$ ipython --no-banner

In [1]: import numpy as np

In [2]: np.set_printoptions(suppress=True, linewidth=200)

In [3]: def tidy(a):
   ...:     return np.round(a, 2) + 0
   ...: 

In [4]: rng = np.random.default_rng(500)

In [5]: t = rng.uniform(0, 2 * np.pi, 28)

In [6]: q, _ = np.linalg.qr(np.array([[-0.6, -0.5], [0.8, 2.6], [1.6, 1.9], [-0.2, -0.7]]))

In [7]: mat = 20 * np.c_[np.cos(t), np.sin(t)] @ q.T

In [8]: tidy(mat)
Out[8]: 
array([[  7.96,  -0.71, -18.33,  -0.08],
       [  0.42,  18.77,   4.54,  -5.19],
       [  8.12,   8.45, -16.  ,  -2.61],
       [  2.52, -16.25, -10.5 ,   4.4 ],
       [  5.13, -11.69, -15.09,   3.05],
       [  2.1 ,  19.14,   0.83,  -5.35],
       [ -2.54, -19.1 ,   0.19,   5.36],
       [  3.81,  18.64,  -3.2 ,  -5.27],
       [  3.7 , -14.52, -12.67,   3.88],
       [ -5.47, -17.05,   7.44,   4.89],
       [  4.  , -13.99, -13.21,   3.72],
       [ -1.8 ,  17.09,   9.11,  -4.65],
       [  7.81,  -1.87, -18.32,   0.25],
       [  7.18,  -5.22, -17.88,   1.19],
       [ -4.27, -18.32,   4.35,   5.2 ],
       [ -0.67,  18.12,   6.83,  -4.97],
       [ -5.  , -17.64,   6.2 ,   5.04],
       [  2.87,  19.03,  -0.95,  -5.35],
       [ -8.29,  -5.71,  17.18,   1.86],
       [  3.5 , -14.85, -12.31,   3.97],
       [ -0.64, -18.86,  -4.07,   5.23],
       [  6.83,  -6.66, -17.5 ,   1.6 ],
       [  0.36, -18.33,  -6.2 ,   5.04],
       [  5.29, -11.29, -15.36,   2.93],
       [ -7.23, -13.19,  12.6 ,   3.89],
       [ -5.39, -17.16,   7.23,   4.92],
       [  6.14,  -9.01, -16.61,   2.27],
       [ -4.48, -18.15,   4.88,   5.16]])

In [9]: # null space of dimension 2

In [10]: U, sig, Vt = np.linalg.svd(mat, full_matrices=False)

In [11]: tidy(Vt @ Vt.T)
Out[11]: 
array([[1., 0., 0., 0.],
       [0., 1., 0., 0.],
       [0., 0., 1., 0.],
       [0., 0., 0., 1.]])

In [12]: (sig > 1e-8).sum()
Out[12]: np.int64(2)

In [13]: U.shape, sig.shape, Vt.shape
Out[13]: ((28, 4), (4,), (4, 4))

In [14]: tidy(U.T @ mat @ Vt.T)
Out[14]: 
array([[84.16,  0.  ,  0.  ,  0.  ],
       [ 0.  , 64.17,  0.  ,  0.  ],
       [ 0.  ,  0.  ,  0.  ,  0.  ],
       [ 0.  ,  0.  ,  0.  ,  0.  ]])

In [15]: tidy(sig / sig[0])
Out[15]: array([1.  , 0.76, 0.  , 0.  ])

In [16]: tidy(U.T @ U)
Out[16]: 
array([[1., 0., 0., 0.],
       [0., 1., 0., 0.],
       [0., 0., 1., 0.],
       [0., 0., 0., 1.]])

In [17]: np.abs(U[:, 0]).round(6).argmax()
Out[17]: np.int64(22)

In [18]: cov = np.cov(mat, rowvar=False)

In [19]: tidy(cov)
Out[19]: 
array([[ 24.94,  19.27, -51.12,  -6.18],
       [ 19.27, 201.83,  15.3 , -56.34],
       [-51.12,  15.3 , 120.83,  -2.46],
       [ -6.18, -56.34,  -2.46,  15.76]])

In [20]: tidy(np.polyfit(mat[:, 0], mat[:, 3], 1))
Out[20]: array([-0.25,  1.72])

In [21]: np.argsort(-mat.std(axis=0).round(6), kind="stable")
Out[21]: array([1, 2, 0, 3])

In [22]: tidy(np.linalg.eigvalsh(cov)[::-1])
Out[22]: array([220.83, 142.53,   0.  ,   0.  ])

In [23]: tidy(np.median(mat, axis=0))
Out[23]: array([  2.31, -11.49,  -3.63,   2.99])

In [24]: feats = np.load("dump.npy")

In [25]: feats
Out[25]: 
array([[ 1.,  5.],
       [ 5., -1.]])

In [26]: # equal to its transpose

In [27]: vec = np.array([5, -2])

In [28]: target = feats @ vec

In [29]: target
Out[29]: array([-5., 27.])

In [30]: tidy(np.linalg.solve(feats, feats[:, 1]))
Out[30]: array([0., 1.])

In [31]: tidy(np.linalg.solve(feats, -3 * target))
Out[31]: array([-15.,   6.])

In [32]: tidy(np.linalg.solve(feats, target))
Out[32]: array([ 5., -2.])

In [33]: tidy(np.linalg.solve(feats.T, feats[0]))
Out[33]: array([1., 0.])

In [34]: np.trace(feats)
Out[34]: np.float64(0.0)

In [35]: tidy(np.abs(np.linalg.eigvals(feats)).max())
Out[35]: np.float64(5.1)

In [36]: arr = np.loadtxt("out0.csv", delimiter=",")

In [37]: arr
Out[37]: 
array([[ 1., -1.,  1., -1.],
       [ 1.,  0.,  0.,  0.],
       [ 1.,  1.,  1.,  1.]])

In [38]: q, r_ = np.linalg.qr(feats)

In [39]: tidy(q)
Out[39]: 
array([[-0.2 , -0.98],
       [-0.98,  0.2 ]])

In [40]: tidy(abs(r_[0, 0])), tidy(np.linalg.norm(feats[:, 0]))
Out[40]: (np.float64(5.1), np.float64(5.1))

In [41]: tidy(q.T @ q)
Out[41]: 
array([[1., 0.],
       [0., 1.]])

In [42]: q.shape, r_.shape
Out[42]: ((2, 2), (2, 2))

In [43]: tidy(np.trace(q @ q.T))
Out[43]: np.float64(2.0)

In [44]: K = np.load("arr.npy")

In [45]: K
Out[45]: 
array([[1.  , 0.5 , 0.25],
       [0.5 , 1.  , 0.5 ],
       [0.25, 0.5 , 1.  ]])

In [46]: # symmetric, so the eigenvalues are real

In [47]: w, vecs = np.linalg.eig(K)

In [48]: tidy(np.prod(w))
Out[48]: np.float64(0.56)

In [49]: tidy(np.sort(np.linalg.eigvals(K.T)))
Out[49]: array([0.41, 0.75, 1.84])

In [50]: tidy(np.sort(np.linalg.eigvals(np.linalg.inv(K))))
Out[50]: array([0.54, 1.33, 2.46])

In [51]: tidy(w)
Out[51]: array([1.84, 0.75, 0.41])

In [52]: K - K[0]
Out[52]: 
array([[ 0.  ,  0.  ,  0.  ],
       [-0.5 ,  0.5 ,  0.25],
       [-0.75,  0.  ,  0.75]])

In [53]: np.linalg.matrix_rank(K)
Out[53]: np.int64(3)

In [54]: K[3]
---------------------------------------------------------------------------
IndexError                                Traceback (most recent call last)
Cell In[54], line 1
----> 1 K[3]

IndexError: index 3 is out of bounds for axis 0 with size 3

In [55]: np.linalg.rank(K)
---------------------------------------------------------------------------
AttributeError                            Traceback (most recent call last)
Cell In[55], line 1
----> 1 np.linalg.rank(K)

AttributeError: module 'numpy.linalg' has no attribute 'rank'

In [56]: tidy(np.linalg.norm(K))
Out[56]: np.float64(2.03)

In [57]: K.shape
Out[57]: (3, 3)

In [58]: np.unravel_index(np.abs(K).argmax(), K.shape)
Out[58]: (np.int64(0), np.int64(0))

In [59]: K.sum(axis=0)
Out[59]: array([1.75, 2.  , 1.75])

In [60]: np.abs(K).max()
Out[60]: np.float64(1.0)

In [61]: np.count_nonzero(K)
Out[61]: np.int64(9)

In [62]: K[:, 3]
---------------------------------------------------------------------------
IndexError                                Traceback (most recent call last)
Cell In[62], line 1
----> 1 K[:, 3]

IndexError: index 3 is out of bounds for axis 1 with size 3

In [63]: m1 = np.loadtxt("m.csv", delimiter=",")

In [64]: m1
Out[64]: 
array([[1.  , 0.5 , 0.25, 0.12],
       [0.5 , 1.  , 0.5 , 0.25],
       [0.25, 0.5 , 1.  , 0.5 ],
       [0.12, 0.25, 0.5 , 1.  ]])

In [65]: # symmetric

In [66]: u = np.array([3, 5, 4, 3])

In [67]: other = m1 + np.outer(u, np.eye(4)[2])

In [68]: np.linalg.matrix_rank(np.linalg.inv(other) - np.linalg.inv(m1), tol=1e-8)
Out[68]: np.int64(1)

In [69]: other
Out[69]: 
array([[1.  , 0.5 , 3.25, 0.12],
       [0.5 , 1.  , 5.5 , 0.25],
       [0.25, 0.5 , 5.  , 0.5 ],
       [0.12, 0.25, 3.5 , 1.  ]])

In [70]: u, g = other[2], other[1]

In [71]: tidy(u @ u)
Out[71]: np.float64(25.56)

In [72]: u @ g
Out[72]: np.float64(28.25)

In [73]: pr = (u @ g) / (u @ u) * u

In [74]: np.linalg.matrix_rank(np.outer(u, g))
Out[74]: np.int64(1)

In [75]: tidy(pr)
Out[75]: array([0.28, 0.55, 5.53, 0.55])

In [76]: other = np.array([[-1, -2], [0, -1]])

In [77]: Z = np.kron(other, m1)

In [78]: np.linalg.matrix_rank(Z)
Out[78]: np.int64(8)

In [79]: Z
Out[79]: 
array([[-1.  , -0.5 , -0.25, -0.12, -2.  , -1.  , -0.5 , -0.24],
       [-0.5 , -1.  , -0.5 , -0.25, -1.  , -2.  , -1.  , -0.5 ],
       [-0.25, -0.5 , -1.  , -0.5 , -0.5 , -1.  , -2.  , -1.  ],
       [-0.12, -0.25, -0.5 , -1.  , -0.24, -0.5 , -1.  , -2.  ],
       [ 0.  ,  0.  ,  0.  ,  0.  , -1.  , -0.5 , -0.25, -0.12],
       [ 0.  ,  0.  ,  0.  ,  0.  , -0.5 , -1.  , -0.5 , -0.25],
       [ 0.  ,  0.  ,  0.  ,  0.  , -0.25, -0.5 , -1.  , -0.5 ],
       [ 0.  ,  0.  ,  0.  ,  0.  , -0.12, -0.25, -0.5 , -1.  ]])

In [80]: Z.shape
Out[80]: (8, 8)

In [81]: data = np.load("data.npy")

In [82]: data
Out[82]: 
array([[ 1, -1, -1,  1,  1, -1, -1,  1],
       [ 1,  1,  1,  1,  1,  1,  1,  1],
       [ 1, -1, -1,  1, -1,  1,  1, -1]])

In [83]: # column 2 repeats column 1

In [84]: other = np.array([[-1, -1],
    ...:     [-2, 1],
    ...:     [0, 0],
    ...:     [-1, 0],
    ...:     [-1, -2],
    ...:     [-1, 0],
    ...:     [-2, -1],
    ...:     [2, 0]])

In [85]: np.einsum("ij,ij->i", data, data)
Out[85]: array([8, 8, 8])

In [86]: np.linalg.matrix_rank(np.vstack([data, other.T]))
Out[86]: np.int64(5)

In [87]: other.T @ data.T
Out[87]: 
array([[ 4, -6, -4],
       [-3, -3, -1]])

In [88]: np.einsum("ij->j", data)
Out[88]: array([ 3, -1, -1,  3,  1,  1,  1,  1])

In [89]: other @ data
---------------------------------------------------------------------------
ValueError                                Traceback (most recent call last)
Cell In[89], line 1
----> 1 other @ data

ValueError: matmul: Input operand 1 has a mismatch in its core dimension 0, with gufunc signature (n?,k),(k,m?)->(n?,m?) (size 3 is different from 2)

In [90]: data @ other
Out[90]: 
array([[ 4, -3],
       [-6, -3],
       [-4, -1]])

In [91]: np.linalg.matrix_rank(data @ other)
Out[91]: np.int64(2)

In [92]: np.einsum("ik,kj->ji", data, other)
Out[92]: 
array([[ 4, -6, -4],
       [-3, -3, -1]])

In [93]: other = arr / np.linalg.norm(arr, axis=1)
---------------------------------------------------------------------------
ValueError                                Traceback (most recent call last)
Cell In[93], line 1
----> 1 other = arr / np.linalg.norm(arr, axis=1)

ValueError: operands could not be broadcast together with shapes (3,4) (3,) 

In [94]: other = arr / np.linalg.norm(arr, axis=1, keepdims=True)

In [95]: cov = other @ other.T

In [96]: tidy(np.linalg.norm(other, axis=1))
Out[96]: array([1., 1., 1.])
